% ipython --no-banner

In [1]: import numpy as np

In [2]: np.set_printoptions(precision=3, suppress=True, linewidth=100)

In [3]: mat = np.loadtxt("case9.csv", delimiter=",")

In [4]: print(mat)
[[-3.092  0.664 -0.674  2.354]
 [-1.767 -2.522  2.379 -0.928]
 [ 0.442 -2.97  -2.552  0.687]
 [ 1.767 -0.617  1.837  3.02 ]]

In [5]: P = np.triu(np.array([[2, -5, 6, -2], [4, 1, 2, -6], [-2, 2, -8, 0], [-2, -9, -7, -8]]), 1) + np.eye(4)

In [6]: B = P @ mat @ np.linalg.inv(P)

In [7]: print(round(np.linalg.det(B), 3))
-256.0

In [8]: round(float(np.trace(B)), 3), round(float(np.trace(mat)), 3)
Out[8]: (-5.145, -5.145)

In [9]: E = np.loadtxt("out15.csv", delimiter=",")

In [10]: E
Out[10]: 
array([[ 0.,  2., -9.,  9.],
       [ 0.,  0., -8., -2.],
       [ 0.,  0.,  0., -9.],
       [ 0.,  0.,  0.,  0.]])

In [11]: rng = np.random.default_rng(9996)

In [12]: B = E + rng.integers(-2, 3, (4, 3)) @ rng.integers(-2, 3, (3, 4))

In [13]: print(B)
[[  2.   6. -11.   5.]
 [  3.   0. -11.  -5.]
 [ -5.   6.   0. -12.]
 [ -6.   2.   5.   4.]]

In [14]: np.abs(B - E).sum(axis=1)
Out[14]: array([12.,  9., 14., 17.])

In [15]: B - E
Out[15]: 
array([[ 2.,  4., -2., -4.],
       [ 3.,  0., -3., -3.],
       [-5.,  6.,  0., -3.],
       [-6.,  2.,  5.,  4.]])

In [16]: np.linalg.matrix_rank(B - E, tol=1e-8)
Out[16]: np.int64(3)

In [17]: P = np.triu(np.array([[3, 5, 7, 2], [9, 8, 0, 0], [4, 8, 7, 0], [8, 3, 0, 7]]), 1) + np.eye(4)

In [18]: B = P @ E @ np.linalg.inv(P)

In [19]: np.poly(B)
Out[19]: array([1., 0., 0., 0., 0.])

In [20]: P @ E - E @ P
Out[20]: 
array([[  0.,   0., -40., -73.],
       [  0.,   0.,   0.,   0.],
       [  0.,   0.,   0.,   0.],
       [  0.,   0.,   0.,   0.]])

In [21]: np.trace(B), np.trace(E)
Out[21]: (np.float64(0.0), np.float64(0.0))

In [22]: lab = rng.integers(0, 2, 4)

In [23]: feats = np.triu((lab[:, None] == lab) & (rng.random((4, 4)) < 0.8), 1).astype(int)

In [24]: feats += feats.T

In [25]: feats
Out[25]: 
array([[0, 0, 1, 1],
       [0, 0, 0, 0],
       [1, 0, 0, 1],
       [1, 0, 1, 0]])

In [26]: Uu, sig, VT = np.linalg.svd(feats)

In [27]: sig.round(3) + 0
Out[27]: array([2., 1., 1., 0.])

In [28]: B = Uu[:, :3] @ np.diag(sig[:3]) @ VT[:3]

In [29]: B.round(3) + 0
Out[29]: 
array([[0., 0., 1., 1.],
       [0., 0., 0., 0.],
       [1., 0., 0., 1.],
       [1., 0., 1., 0.]])

In [30]: round(np.linalg.norm(feats - B) / np.linalg.norm(feats), 3)
Out[30]: np.float64(0.0)

In [31]: print(np.round(np.abs(feats - B).max(), 3))
0.0

In [32]: Uu, sig, VT = np.linalg.svd(E)

In [33]: np.argmax(sig[:-1] / (sig[1:] + 1e-6)) + 1
Out[33]: np.int64(3)

In [34]: sig
Out[34]: array([14.976,  9.471,  1.015,  0.   ])

In [35]: B = Uu[:, :3] @ np.diag(sig[:3]) @ VT[:3]

In [36]: np.round(np.abs(E - B).max(), 3)
Out[36]: np.float64(0.0)

In [37]: Uu, sig, VT = np.linalg.svd(feats)

In [38]: V = VT[:(sig > 1e-8).sum()]

In [39]: vec = feats[1] + -3 * feats[3] + rng.integers(2) * np.eye(4)[3]

In [40]: vec
Out[40]: array([-3.,  0., -3.,  1.])

In [41]: np.allclose(V.T @ V @ vec, vec)
Out[41]: True

In [42]: round(np.linalg.norm(vec - V.T @ V @ vec), 3)
Out[42]: np.float64(0.0)

In [43]: print(np.round(np.diag(V.T @ V), 3) + 0)
[1. 0. 1. 1.]

In [44]: np.linalg.matrix_rank(np.vstack([feats, vec]))
Out[44]: np.int64(3)

In [45]: ev, V = np.linalg.eigh(feats)

In [46]: np.round(np.abs(V[:, -1]), 3) + 0
Out[46]: array([0.577, 0.   , 0.577, 0.577])

In [47]: (ev > 1e-8).sum(), (ev < -1e-8).sum()
Out[47]: (np.int64(1), np.int64(2))

In [48]: np.abs(V[:, -1]).round(6).argmax()
Out[48]: np.int64(0)

In [49]: np.allclose(feats @ feats.T, feats.T @ feats)
Out[49]: True

In [50]: J = np.array([[-0.4, -0.5, 0.0, -1.6, -1.0],
    ...:     [-0.8, -1.0, 0.3, 0.7, 0.5],
    ...:     [-1.0, 1.0, -0.3, -0.4, 0.7],
    ...:     [-0.2, 0.7, -1.2, -1.5, 1.1],
    ...:     [0.1, -1.2, 0.7, -2.0, -1.1]])

In [51]: J[:, 0] *= 10

In [52]: print(J)
[[ -4.   -0.5   0.   -1.6  -1. ]
 [ -8.   -1.    0.3   0.7   0.5]
 [-10.    1.   -0.3  -0.4   0.7]
 [ -2.    0.7  -1.2  -1.5   1.1]
 [  1.   -1.2   0.7  -2.   -1.1]]

In [53]: np.poly(J)
Out[53]: array([  1.   ,   7.9  ,  15.77 ,  29.894,  32.865, -54.594])

In [54]: np.linalg.eigvals(J)
Out[54]: array([-5.874+0.j   , -0.218+2.231j, -0.218-2.231j,  0.781+0.j   , -2.37 +0.j   ])

In [55]: print(round(np.linalg.det(J[::-1]), 3))
54.594

In [56]: round(float(np.linalg.eigvals(J).sum().real), 3)
Out[56]: -7.9

In [57]: F = np.load("data.npy")

In [58]: F
Out[58]: 
array([[ -3.478,  -1.708,  -7.501],
       [ -8.975,  -3.163, -16.699],
       [  2.889,   0.034,   2.944],
       [  4.494,   1.882,   7.65 ],
       [ -1.221,  -0.346,  -4.898],
       [  4.498,   1.247,   3.264],
       [ -2.218,  -1.725,  -6.082],
       [ -5.695,  -3.042, -11.335],
       [ -2.53 ,  -1.074,  -2.513],
       [  2.85 ,   1.129,   7.225],
       [ -3.285,  -0.959,  -2.181],
       [ -6.052,  -2.306,  -7.   ],
       [ -4.261,  -0.904,  -2.253],
       [  2.235,   0.92 ,   0.248],
       [  7.736,   3.363,  13.725],
       [  4.157,   1.62 ,   6.379],
       [ -1.31 ,  -0.561,  -4.539],
       [  1.404,   0.536,   3.442],
       [ -7.94 ,  -2.954, -11.157],
       [  3.281,   1.275,   6.418],
       [  3.078,   1.47 ,   2.592],
       [ -2.336,  -0.578,  -1.431],
       [ -2.366,   0.393,   0.816],
       [  2.823,   1.544,   5.591],
       [ -4.502,  -1.913, -12.881],
       [  5.076,   1.116,   9.204],
       [ -1.106,   0.522,   0.919],
       [  2.407,   0.82 ,   1.605],
       [ -0.746,  -0.406,  -2.731]])

In [59]: vec = np.array([8, 3, 1])

In [60]: target = F @ vec

In [61]: np.linalg.solve(F.T @ F, F.T @ target)
Out[61]: array([8., 3., 1.])

In [62]: np.round(np.linalg.pinv(F) @ F, 3) + 0
Out[62]: 
array([[1., 0., 0.],
       [0., 1., 0.],
       [0., 0., 1.]])

In [63]: target = target + 0.3 * rng.normal(size=29)

In [64]: target
Out[64]: 
array([-40.013, -97.193,  25.615,  49.155, -15.476,  43.149, -28.99 , -65.866, -25.607,  32.732,
       -31.752, -62.097, -39.221,  21.065,  85.77 ,  44.499, -16.687,  16.487, -82.587,  36.38 ,
        31.808, -21.549, -17.19 ,  33.145, -54.009,  53.015,  -5.996,  23.45 ,  -9.443])

In [65]: beta, *_ = np.linalg.lstsq(F, target)

In [66]: np.round(np.linalg.norm(target - F @ beta), 3)
Out[66]: np.float64(1.528)

In [67]: print(beta)
[7.984 3.251 0.923]

In [68]: q, r_ = np.linalg.qr(F)

In [69]: q.shape, r_.shape
Out[69]: ((29, 3), (3, 3))

In [70]: np.allclose(r_.T @ r_, F.T @ F)
Out[70]: True

In [71]: np.abs(np.diag(r_))
Out[71]: array([22.407,  2.757, 11.674])
